% python3 -q
>>> import numpy as np
>>> np.set_printoptions(suppress=True, linewidth=140)
>>> F = np.loadtxt("layer3.csv", delimiter=",")
>>> print(F)
[[-3. -1. -3.  4.]
 [ 0.  2.  0.  7.]
 [ 2.  4.  2.  9.]]
>>> # column 2 repeats column 0
>>> np.round(np.trace(np.linalg.pinv(F) @ F), 2)
np.float64(2.0)
>>> np.unique(F.round(6), axis=0).shape
(3, 4)
>>> rank = np.linalg.matrix_rank(F)
>>> rank
np.int64(2)
>>> null = np.linalg.svd(F)[2][rank:].T
>>> np.round(null @ null.T, 2)
array([[ 0.6 , -0.27, -0.4 ,  0.08],
       [-0.27,  0.75, -0.27, -0.21],
       [-0.4 , -0.27,  0.6 ,  0.08],
       [ 0.08, -0.21,  0.08,  0.06]])
>>> print(np.round(F @ null, 2) + 0)
[[0. 0.]
 [0. 0.]
 [0. 0.]]
>>> np.allclose(F @ null, 0)
True
>>> [int(np.linalg.matrix_rank(F[:, :j + 1])) for j in range(4)]
[1, 2, 2, 2]
>>> W1 = np.array([[8, 6, 0], [6, -8, -8], [-5, 6, 2], [1, 3, -2]])
>>> c = np.array([-2, 2, 2])
>>> act = np.maximum(F @ W1 + c, 0)
>>> (act > 0).astype(int)
array([[0, 0, 0],
       [1, 1, 0],
       [1, 1, 0]])
>>> np.linalg.matrix_rank(act)
np.int64(2)
>>> np.round((act > 0).mean(axis=0), 2)
array([0.67, 0.67, 0.  ])
>>> Z = np.array([[0, 2], [3, 4], [6, 7]])
>>> W1 @ Z
array([[ 18,  40],
       [-72, -76],
       [ 30,  28],
       [ -3,   0]])
>>> gram = F.T @ F
>>> gram
array([[ 13.,  11.,  13.,   6.],
       [ 11.,  21.,  11.,  46.],
       [ 13.,  11.,  13.,   6.],
       [  6.,  46.,   6., 146.]])
>>> np.diag(gram)
array([ 13.,  21.,  13., 146.])
>>> np.allclose(gram, gram.T)
True
>>> np.linalg.matrix_rank(gram)
np.int64(2)
>>> print(np.round(np.linalg.eigvalsh(gram)[::-1], 2) + 0)
[162.34  30.66   0.     0.  ]
>>> print(np.round(np.linalg.svd(F, compute_uv=False) ** 2, 2) + 0)
[162.34  30.66   0.  ]
>>> Uu, sig, VT = np.linalg.svd(F, full_matrices=False)
>>> np.round(sig / sig[0], 2) + 0
array([1.  , 0.43, 0.  ])
>>> np.round(Uu.T @ Uu, 2) + 0
array([[1., 0., 0.],
       [0., 1., 0.],
       [0., 0., 1.]])
>>> np.allclose(Uu * sig @ VT, F)
True
>>> round(np.sqrt((sig ** 2).sum()), 2), np.round(np.linalg.norm(F), 2)
(np.float64(13.89), np.float64(13.89))
>>> print((sig > 1e-8).sum())
2
>>> np.round(VT @ VT.T, 2) + 0
array([[1., 0., 0.],
       [0., 1., 0.],
       [0., 0., 1.]])
>>> feats = np.array([[-0.5, 0.5, 0.3],
...     [-0.5, -0.2, -0.9],
...     [-1.1, -1.7, 0.6],
...     [-0.4, 1.0, 0.9],
...     [0.1, 0.6, 0.5]])
>>> rng = np.random.default_rng(65455)
>>> feats[1] = feats[2] + 0.1 * rng.normal(size=3)
>>> feats.round(2)
array([[-0.5 ,  0.5 ,  0.3 ],
       [-1.2 , -1.66,  0.55],
       [-1.1 , -1.7 ,  0.6 ],
       [-0.4 ,  1.  ,  0.9 ],
       [ 0.1 ,  0.6 ,  0.5 ]])
>>> x0 = np.array([-3, -8, -6])
>>> target = feats @ x0
>>> print(np.round(np.linalg.solve(feats.T @ feats, feats.T @ target), 2))
[-3. -8. -6.]
>>> np.round(np.linalg.lstsq(feats, target)[0], 2)
array([-3., -8., -6.])
>>> np.round(np.linalg.pinv(feats) @ feats, 2) + 0
array([[1., 0., 0.],
       [0., 1., 0.],
       [0., 0., 1.]])
>>> target = target + 0.02 * rng.normal(size=5)
>>> target.round(2)
array([ -4.26,  13.56,  13.3 , -12.19,  -8.09])
>>> c, *_ = np.linalg.lstsq(feats, target)
>>> print([round(float(np.linalg.norm(np.linalg.solve(feats.T @ feats + lam * np.eye(3), feats.T @ target))), 2) for lam in (0, 1, 10, 100)])
[10.44, 8.03, 3.72, 0.63]
>>> round(float(np.linalg.norm(target - feats @ c)), 2)
0.03
>>> c.round()
array([-3., -8., -6.])
>>> c.round(2)
array([-3.04, -7.98, -6.02])
>>> O, R = np.linalg.qr(feats)
>>> R.round(2)
array([[ 1.75,  1.87, -1.02],
       [ 0.  ,  1.94,  0.68],
       [ 0.  ,  0.  , -0.57]])
>>> np.round(O @ R, 2)
array([[-0.5 ,  0.5 ,  0.3 ],
       [-1.2 , -1.66,  0.55],
       [-1.1 , -1.7 ,  0.6 ],
       [-0.4 ,  1.  ,  0.9 ],
       [ 0.1 ,  0.6 ,  0.5 ]])
